>>> import numpy as np
>>> np.set_printoptions(precision=1, suppress=True, linewidth=160)
>>> A = np.load("dump.npy")
>>> A
array([[-0.9,  0.8, -1.6],
       [ 0.8, -1.9,  4.3],
       [-1.1,  1.5, -4. ],
       [ 1.2, -0.9,  3.4],
       [ 0.3, -0.5,  1. ],
       [ 0.4, -0.1,  0.6],
       [ 0.2,  0. ,  0.4],
       [-0.4,  1. , -2.3],
       [-0.9, -0.3, -0.8],
       [ 1.4, -0.7,  2.2],
       [ 0.2, -0.3,  1.6],
       [ 1.1, -1.3,  3.4],
       [-0.6,  0.6, -1.6],
       [-0.9,  0.6, -2.1],
       [-0.3,  0.1, -0.6],
       [-1.2,  0.9, -2.1],
       [ 0.8, -1. ,  2.7],
       [ 0.1,  0.2, -0.3],
       [ 0.4, -0.7,  1.7],
       [ 0.3,  0. ,  0.9],
       [ 1.3, -0.6,  3.1],
       [ 0.9,  0.2,  0.7],
       [-0.3,  0.3,  0. ],
       [-0.2, -0.1, -0.5],
       [ 1.3, -1.4,  3. ],
       [-0.5,  0.7, -1.6],
       [-1.8,  1.4, -5. ],
       [ 0.7, -0.6,  1.9],
       [-0.9,  1. , -3.5],
       [ 0.5, -0.3,  1.6],
       [ 1.3, -1.1,  3.4],
       [ 0.1, -0.5,  0.3]])
>>> Xs = (A - A.mean(axis=0)) / A.std(axis=0)
>>> print(Xs.std(axis=0))
[1. 1. 1.]
>>> c = np.linalg.lstsq(np.delete(Xs, 1, axis=1), Xs[:, 1])[0]
>>> print(c)
[ 0.3 -1.2]
>>> J = np.loadtxt("arr.csv", delimiter=",")
>>> J
array([[ 0.7,  0.1,  0. ,  0.1,  0.6,  1.1,  0.3,  0.1,  0.6,  0.4,  0. ,  0.7, -0.1, -0.6],
       [ 0.7, -0.5, -0.8,  0.4, -1.8, -0.8,  0.1, -0.2, -1. ,  0.3, -0.7,  0. ,  0.7, -1.4],
       [-1. , -0.7, -1.5,  0.7,  2.2, -0.2, -1.1,  1.7, -0.5,  1.4, -0.5,  1.1, -2. , -1.4],
       [-0.6,  0. ,  1.8, -1. , -0.5,  0.3, -0.2,  0.3,  0.6,  0.3, -1. , -0.1, -1.1,  1. ],
       [ 0. ,  0.9, -2.4,  1.3,  1.2,  0. ,  0.9,  0.1, -0.8,  0.1, -2. , -0.9,  0.4,  2.5],
       [ 0.1, -1.2,  3.1, -1.5,  0.5,  1.2,  0.8,  0.1,  0.3,  1.3,  0.2,  0.6, -0.1, -0.3],
       [-1. ,  1.6,  3.1, -1.6,  0.4, -1.4, -0.6,  1.3,  0.6,  2. , -1.5, -1.2,  0.5,  0.2],
       [ 0. ,  1.1,  0.2, -0.1, -0.8, -0.7, -0.4, -1. , -0.5, -0.1, -0.7,  1.7, -0.4, -0.3],
       [ 0.2,  1.9,  2.2, -1. ,  1.2,  1.3, -1.6, -0.2, -0.5, -0.5, -1. , -1.4,  1.2, -0.9],
       [ 0.4,  0. ,  1.6, -0.8, -0.5, -0.1, -0.4,  1.4, -0.1, -0.1, -1.3, -0.9,  0. , -1.3],
       [-1. , -1.4,  0.4, -0.3, -0.6, -1.5,  1.5, -0.5,  0.8,  0.1,  0.6,  0.4, -0.9,  0.7],
       [ 0.4, -0.3,  1.5, -0.8,  0.4, -0.4,  0.5, -1. ,  0.6,  0.8, -0.3, -1.1, -0.6,  0. ],
       [ 0.8, -1.3, -1.6,  0.8, -2. ,  0.9, -0.3, -0.5,  0.3,  0.6,  1.8, -0.2,  1. , -0.4],
       [ 2.1, -0.3, -1.6,  0.8, -0.4, -0.1, -3.2, -1. ,  0.8,  2.5, -1.8,  2.1, -0.7, -1.7],
       [-2.2,  0.8,  3. , -1.5,  0.6,  1.5,  0.6, -0.2,  1.9,  1. ,  0.2,  1.7,  0.4, -0.1],
       [ 1.8, -1.7, -0.8,  0.4, -1.7, -2.2, -0.6, -0.4,  0. ,  0.8, -0.6,  0.2, -0.2,  0.4],
       [-1. ,  0.6,  1.2, -0.6, -1.7, -1.6,  0. , -1.4, -0.3,  0.3,  0.8, -0.8, -0.6, -0.6],
       [ 0.9, -1.5,  0.7, -0.3,  0.6, -1.2, -0.9, -0.9, -0.2,  0.1, -2.1,  1. ,  0.6,  0.5],
       [ 1.4,  1.5, -7.4,  3.7,  0.4, -0.9, -0.5, -0.7,  1.2, -0.7,  0.3, -1.6, -0.9, -1.3],
       [-0.5, -1. ,  1.8, -0.9,  2.1, -1. ,  0.8, -0.9, -0.7,  0.9, -2. , -1.9,  0. , -0.3],
       [ 0.6,  0.6,  1.7, -0.8,  1.7, -2.1,  0.4,  0. , -0.8,  0.7,  0.7,  0.1,  0.3, -0.8],
       [ 1.8, -1.4,  0.1, -0.1, -0.6,  1.2, -0.2,  2.2,  2. , -0.6,  0.2, -0.3,  1. ,  0.5],
       [ 0.2, -1.8, -2.8,  1.4,  0. , -1. , -0.6, -1.2, -0.2, -0.3, -0.7, -0.7, -0.9,  1.5],
       [-0.7, -1.2, -1.2,  0.5, -2. ,  0.2,  0.3,  1. ,  0.9,  0. ,  2.4,  0.8, -0.8, -0.8],
       [-2. , -0.1, -1.1,  0.6,  0. ,  0.7,  1.2, -0.1,  1.2, -0.1,  0.9, -0.9,  0.8, -3.7],
       [ 0.8, -0.8, -0.5,  0.2, -1. ,  0.6,  0.8, -1.3, -1.3,  1. , -2.1, -0.7, -0.3, -1. ],
       [ 0.4,  0.1,  2. , -1. ,  0. , -0.8,  1.3, -0.5,  0.6,  1.3, -2.1, -0.5, -0.1, -1.3],
       [ 0.7, -2. , -1.6,  0.8,  1.5,  2.7, -0.9,  0. , -0.1,  1.1,  1. , -0.7,  0.3,  0. ],
       [-1.3,  0.5, -2.2,  1.1, -1.1,  0.9,  0.1, -0.3, -0.2, -1.3, -0.3,  0.1,  0.4, -0.6],
       [ 0.6,  0.7,  2.6, -1.3,  0. , -0.2, -0.8, -1. ,  0.3,  0.3, -0.1, -0.2, -2.8, -1.3],
       [ 0.1, -0.6,  0.1, -0.1, -1.3, -0.7,  0. , -1.1, -1.9, -0.4,  0.8, -0.7,  0.2,  2. ]])
>>> vec = np.array([2, 3, 0, 3, 3, 2, 0, 3, 3, 2, 2, 1, 2, 3])
>>> rhs = J @ vec
>>> np.round(np.linalg.lstsq(J, rhs)[0], 1) + 0
array([2., 3., 0., 3., 3., 2., 0., 3., 3., 2., 2., 1., 2., 3.])
>>> print(np.round(np.linalg.solve(J.T @ J, J.T @ rhs), 1) + 0)
[2. 3. 0. 3. 3. 2. 0. 3. 3. 2. 2. 1. 2. 3.]
>>> rng = np.random.default_rng(4802)
>>> rhs = rhs + 0.1 * rng.normal(size=31)
>>> print(rhs)
[  7.6 -13.2   2.6  -3.   11.7  -0.2   3.4  -6.9   2.5  -7.   -9.   -4.6   0.6   0.7   8.   -9.7 -16.9  -7.6  11.2 -12.1   0.1  14.8  -7.1  -1.9  -6.6 -16.3
  -9.4  11.6  -5.  -12.4  -9.8]
>>> c, *_ = np.linalg.lstsq(J, rhs)
>>> [round(float(np.linalg.norm(np.linalg.solve(J.T @ J + lam * np.eye(14), J.T @ rhs))), 2) for lam in (0, 1, 10, 100)]
[8.74, 7.91, 6.06, 2.24]
>>> c.round()
array([ 2.,  3.,  0.,  3.,  3.,  2., -0.,  3.,  3.,  2.,  2.,  1.,  2.,  3.])
